In [1]: import numpy as np

In [2]: np.set_printoptions(precision=3, suppress=True, linewidth=140, sign=" ")

In [3]: rnd = lambda a: np.round(a, 3) + 0

In [4]: sig = 3 * 0.5 ** np.arange(3)

In [5]: rng = np.random.default_rng(37289)

In [6]: data = rng.normal(size=(25, 3)) * rng.permutation(sig)

In [7]: rnd(data)
Out[7]: 
array([[ 1.095, -0.69 , -4.513],
       [-2.165, -0.062, -3.492],
       [ 1.006, -0.185, -0.804],
       [ 0.937,  0.678, -1.457],
       [-1.181,  0.52 , -5.117],
       [ 2.004,  0.448, -0.004],
       [ 1.106,  0.183,  0.337],
       [ 2.256,  1.275,  5.431],
       [ 0.657, -0.153, -3.436],
       [ 1.244,  1.854,  0.776],
       [ 0.29 ,  0.075,  2.671],
       [-1.53 , -0.1  ,  2.979],
       [-0.624, -2.176,  3.655],
       [ 0.846, -1.396,  3.658],
       [ 0.738, -0.67 , -0.374],
       [ 2.309,  0.803, -8.633],
       [ 1.363, -1.177,  0.634],
       [ 0.18 , -0.39 , -2.845],
       [-1.134,  0.607,  1.574],
       [-1.676,  1.219,  2.92 ],
       [-0.301,  0.315,  0.292],
       [-2.975,  1.278,  0.701],
       [-0.845,  0.547,  0.115],
       [ 0.22 ,  0.367, -4.673],
       [-0.921, -0.486,  0.156]])

In [8]: P = data @ np.linalg.solve(data.T @ data, data.T)

In [9]: rnd(P @ data[:, 1])
Out[9]: 
array([-0.69 , -0.062, -0.185,  0.678,  0.52 ,  0.448,  0.183,  1.275, -0.153,  1.854,  0.075, -0.1  , -2.176, -1.396, -0.67 ,  0.803,
       -1.177, -0.39 ,  0.607,  1.219,  0.315,  1.278,  0.547,  0.367, -0.486])

In [10]: np.allclose(P @ P, P)
Out[10]: True

In [11]: left, sig, Vh = np.linalg.svd(data, full_matrices=False)

In [12]: rnd(sig / sig[0])
Out[12]: array([ 1.   ,  0.419,  0.274])

In [13]: rnd(np.abs(Vh[0]))
Out[13]: array([ 0.07 ,  0.028,  0.997])

In [14]: np.allclose(left * sig @ Vh, data)
Out[14]: True

In [15]: rnd(left.T @ left)
Out[15]: 
array([[ 1.,  0.,  0.],
       [ 0.,  1.,  0.],
       [ 0.,  0.,  1.]])

In [16]: rnd(Vh @ Vh.T)
Out[16]: 
array([[ 1.,  0.,  0.],
       [ 0.,  1.,  0.],
       [ 0.,  0.,  1.]])

In [17]: left.shape, sig.shape, Vh.shape
Out[17]: ((25, 3), (3,), (3, 3))

In [18]: q, R = np.linalg.qr(data)

In [19]: np.allclose(R.T @ R, data.T @ data)
Out[19]: True

In [20]: np.trace(q @ q.T)
Out[20]: np.float64(3.0)

In [21]: J = np.loadtxt("dump.csv", delimiter=",")

In [22]: J
Out[22]: 
array([[ 1.,  7.,  6.,  7.],
       [ 0.,  0.,  1.,  2.],
       [ 0.,  2.,  1.,  2.],
       [ 0., -2.,  0., -1.]])

In [23]: q = J.astype(float).copy()

In [24]: for j in range(4):
    ...:     q[:, j] -= q[:, :j] @ (q[:, :j].T @ q[:, j])
    ...:     q[:, j] /= np.linalg.norm(q[:, j])
    ...: 

In [25]: rnd(q.T @ q)
Out[25]: 
array([[ 1.,  0.,  0.,  0.],
       [ 0.,  1.,  0.,  0.],
       [ 0.,  0.,  1.,  0.],
       [ 0.,  0.,  0.,  1.]])

In [26]: rnd(q)
Out[26]: 
array([[ 1.   ,  0.   ,  0.   ,  0.   ],
       [ 0.   ,  0.   ,  0.816,  0.577],
       [ 0.   ,  0.707,  0.408, -0.577],
       [ 0.   , -0.707,  0.408, -0.577]])

In [27]: K = np.array([[0, 7, 14, 7, 0], [0, 7, 14, 7, 0], [0, 2, 4, 2, 0], [0, 4, 8, 4, 0]])

In [28]: K
Out[28]: 
array([[  0,   7,  14,   7,   0],
       [  0,   7,  14,   7,   0],
       [  0,   2,   4,   2,   0],
       [  0,   4,   8,   4,   0]])

In [29]: left, sig, Vh = np.linalg.svd(K)

In [30]: rnd(sig)
Out[30]: array([ 26.608,   0.   ,   0.   ,   0.   ])

In [31]: M2 = left[:, :1] @ np.diag(sig[:1]) @ Vh[:1]

In [32]: rnd(np.abs(K - M2).max())
Out[32]: np.float64(0.0)

In [33]: rnd(np.linalg.norm(K - M2) / np.linalg.norm(K))
Out[33]: np.float64(0.0)

In [34]: rnd(M2)
Out[34]: 
array([[  0.,   7.,  14.,   7.,   0.],
       [  0.,   7.,  14.,   7.,   0.],
       [  0.,   2.,   4.,   2.,   0.],
       [  0.,   4.,   8.,   4.,   0.]])

In [35]: np.linalg.matrix_rank(K, rtol=0.05)
Out[35]: np.int64(1)

In [36]: rk = np.linalg.matrix_rank(K)

In [37]: rk
Out[37]: np.int64(1)

In [38]: ns = np.linalg.svd(K)[2][rk:].T

In [39]: rnd(ns @ ns.T)
Out[39]: 
array([[ 1.   ,  0.   ,  0.   ,  0.   ,  0.   ],
       [ 0.   ,  0.833, -0.333, -0.167,  0.   ],
       [ 0.   , -0.333,  0.333, -0.333,  0.   ],
       [ 0.   , -0.167, -0.333,  0.833,  0.   ],
       [ 0.   ,  0.   ,  0.   ,  0.   ,  1.   ]])

In [40]: np.linalg.matrix_rank(K.T @ K), np.linalg.matrix_rank(K @ K.T)
Out[40]: (np.int64(1), np.int64(1))

In [41]: W0 = np.load("test4.npy")

In [42]: W0
Out[42]: 
array([[  6,  10,   8,   6],
       [  6,  10,   8,   6],
       [  0,   0,   0,   0]])

In [43]: M2 = np.array([[-5, -5, -6], [8, -8, 1], [-9, -7, -9], [-1, 7, 8]])

In [44]: M2.T @ W0.T
Out[44]: 
array([[ -28,  -28,    0],
       [-124, -124,    0],
       [ -50,  -50,    0]])

In [45]: np.linalg.matrix_rank(W0 @ M2)
Out[45]: np.int64(1)

In [46]: W0 @ M2
Out[46]: 
array([[ -28, -124,  -50],
       [ -28, -124,  -50],
       [   0,    0,    0]])

In [47]: np.einsum("ij,ij->i", W0, W0)
Out[47]: array([ 236,  236,    0])

In [48]: np.einsum("ij->j", W0)
Out[48]: array([ 12,  20,  16,  12])

In [49]: rnd(np.linalg.norm(W0, axis=0))
Out[49]: array([  8.485,  14.142,  11.314,   8.485])

In [50]: rnd(np.linalg.norm(W0) ** 2 / np.linalg.norm(W0, 2) ** 2)
Out[50]: np.float64(1.0)

In [51]: rnd(np.linalg.norm(W0[0], 1)), rnd(np.linalg.norm(W0[0], np.inf))
Out[51]: (np.float64(30.0), np.float64(10.0))
